% ipython --no-banner

In [1]: import numpy as np

In [2]: np.set_printoptions(suppress=True, linewidth=140)

In [3]: def tidy(a):
   ...:     return np.round(a, 2) + 0
   ...: 

In [4]: mat = np.load("data.npy")

In [5]: mat
Out[5]: 
array([[0, 1, 0, 0, 0, 0, 0],
       [1, 0, 1, 1, 1, 0, 0],
       [0, 1, 0, 0, 0, 0, 0],
       [0, 1, 0, 0, 1, 1, 0],
       [0, 1, 0, 1, 0, 0, 0],
       [0, 0, 0, 1, 0, 0, 0],
       [0, 0, 0, 0, 0, 0, 0]])

In [6]: np.abs(np.diag(np.linalg.qr(mat)[1])) > 1e-9
Out[6]: array([ True,  True, False,  True,  True, False, False])

In [7]: tidy(mat @ np.linalg.pinv(mat) @ mat)
Out[7]: 
array([[0., 1., 0., 0., 0., 0., 0.],
       [1., 0., 1., 1., 1., 0., 0.],
       [0., 1., 0., 0., 0., 0., 0.],
       [0., 1., 0., 0., 1., 1., 0.],
       [0., 1., 0., 1., 0., 0., 0.],
       [0., 0., 0., 1., 0., 0., 0.],
       [0., 0., 0., 0., 0., 0., 0.]])

In [8]: np.linalg.lstsq(mat[:-1].T, mat[-1])[2]
Out[8]: np.int32(4)

In [9]: np.allclose(mat[:-1].T @ np.linalg.lstsq(mat[:-1].T, mat[-1])[0], mat[-1])
Out[9]: True

In [10]: try:
    ...:     np.linalg.inv(mat)
    ...: except np.linalg.LinAlgError as e:
    ...:     print(repr(e))
    ...: 
LinAlgError('Singular matrix')

In [11]: tidy(np.trace(np.linalg.pinv(mat) @ mat))
Out[11]: np.float64(4.0)

In [12]: rank = np.linalg.matrix_rank(mat)

In [13]: rank
Out[13]: np.int64(4)

In [14]: ns = np.linalg.svd(mat)[2][rank:].T

In [15]: [int(np.linalg.matrix_rank(np.delete(mat, i, axis=0))) for i in range(7)]
Out[15]: [4, 3, 4, 3, 4, 4, 4]

In [16]: ns.shape
Out[16]: (7, 3)

In [17]: (mat + mat.T) / 2
Out[17]: 
array([[0., 1., 0., 0., 0., 0., 0.],
       [1., 0., 1., 1., 1., 0., 0.],
       [0., 1., 0., 0., 0., 0., 0.],
       [0., 1., 0., 0., 1., 1., 0.],
       [0., 1., 0., 1., 0., 0., 0.],
       [0., 0., 0., 1., 0., 0., 0.],
       [0., 0., 0., 0., 0., 0., 0.]])

In [18]: tidy(np.abs(np.linalg.eigvals(mat)).max())
Out[18]: np.float64(2.45)

In [19]: np.allclose(mat @ mat.T, mat.T @ mat)
Out[19]: True

In [20]: mat.inv()
---------------------------------------------------------------------------
AttributeError                            Traceback (most recent call last)
Cell In[20], line 1
----> 1 mat.inv()

AttributeError: 'numpy.ndarray' object has no attribute 'inv'

In [21]: np.argwhere(np.triu(mat))
Out[21]: 
array([[0, 1],
       [1, 2],
       [1, 3],
       [1, 4],
       [3, 4],
       [3, 5]])

In [22]: np.trace(mat @ mat @ mat) // 6
Out[22]: np.int64(1)

In [23]: L = np.diag(mat.sum(axis=1)) - mat

In [24]: round(np.linalg.det(L[1:, 1:]))
Out[24]: 0

In [25]: L @ np.ones(7)
Out[25]: array([0., 0., 0., 0., 0., 0., 0.])

In [26]: L
Out[26]: 
array([[ 1, -1,  0,  0,  0,  0,  0],
       [-1,  4, -1, -1, -1,  0,  0],
       [ 0, -1,  1,  0,  0,  0,  0],
       [ 0, -1,  0,  3, -1, -1,  0],
       [ 0, -1,  0, -1,  2,  0,  0],
       [ 0,  0,  0, -1,  0,  1,  0],
       [ 0,  0,  0,  0,  0,  0,  0]])

In [27]: tidy(np.linalg.eigvalsh(L))
Out[27]: array([0.  , 0.  , 0.63, 1.  , 1.47, 3.79, 5.11])

In [28]: A = np.load("sample18.npy")

In [29]: A
Out[29]: 
array([[128, -56,  56,  32,   8,  56, -56,   0],
       [-56,  29, -32, -35,  16, -17,   8,  18],
       [ 56, -32,  37,  49, -29,  12,   3, -30],
       [ 32, -35,  49, 106, -89, -21,  63, -84],
       [  8,  16, -29, -89,  85,  36, -75,  78],
       [ 56, -17,  12, -21,  36,  37, -52,  30],
       [-56,   8,   3,  63, -75, -52,  85, -66],
       [  0,  18, -30, -84,  78,  30, -66,  72]])

In [30]: w, vecs = np.linalg.eigh(A)

In [31]: np.abs(vecs[:, -1]).round(6).argmax()
Out[31]: np.int64(3)

In [32]: tidy(w)
Out[32]: array([  0.  ,   0.  ,   0.  ,   0.  ,   0.  ,   0.  , 234.12, 344.88])

In [33]: tidy(vecs @ np.diag(w) @ vecs.T)
Out[33]: 
array([[128., -56.,  56.,  32.,   8.,  56., -56.,   0.],
       [-56.,  29., -32., -35.,  16., -17.,   8.,  18.],
       [ 56., -32.,  37.,  49., -29.,  12.,   3., -30.],
       [ 32., -35.,  49., 106., -89., -21.,  63., -84.],
       [  8.,  16., -29., -89.,  85.,  36., -75.,  78.],
       [ 56., -17.,  12., -21.,  36.,  37., -52.,  30.],
       [-56.,   8.,   3.,  63., -75., -52.,  85., -66.],
       [  0.,  18., -30., -84.,  78.,  30., -66.,  72.]])

In [34]: tidy(vecs.T @ A @ vecs)
Out[34]: 
array([[  0.  ,   0.  ,   0.  ,   0.  ,   0.  ,   0.  ,   0.  ,   0.  ],
       [  0.  ,   0.  ,   0.  ,   0.  ,   0.  ,   0.  ,   0.  ,   0.  ],
       [  0.  ,   0.  ,   0.  ,   0.  ,   0.  ,   0.  ,   0.  ,   0.  ],
       [  0.  ,   0.  ,   0.  ,   0.  ,   0.  ,   0.  ,   0.  ,   0.  ],
       [  0.  ,   0.  ,   0.  ,   0.  ,   0.  ,   0.  ,   0.  ,   0.  ],
       [  0.  ,   0.  ,   0.  ,   0.  ,   0.  ,   0.  ,   0.  ,   0.  ],
       [  0.  ,   0.  ,   0.  ,   0.  ,   0.  ,   0.  , 234.12,   0.  ],
       [  0.  ,   0.  ,   0.  ,   0.  ,   0.  ,   0.  ,   0.  , 344.88]])

In [35]: U, sig, Vh = np.linalg.svd(A)

In [36]: vecs = Vh[:(sig > 1e-8).sum()]

In [37]: rng = np.random.default_rng(990683)

In [38]: x0 = A[5] + 3 * A[1] + rng.integers(2) * np.eye(8)[1]

In [39]: x0
Out[39]: array([-112.,   71.,  -84., -126.,   84.,  -14.,  -28.,   84.])

In [40]: tidy(np.diag(vecs.T @ vecs))
Out[40]: array([0.55, 0.12, 0.14, 0.32, 0.25, 0.14, 0.27, 0.21])

In [41]: tidy(np.linalg.norm(x0 - vecs.T @ vecs @ x0))
Out[41]: np.float64(0.94)
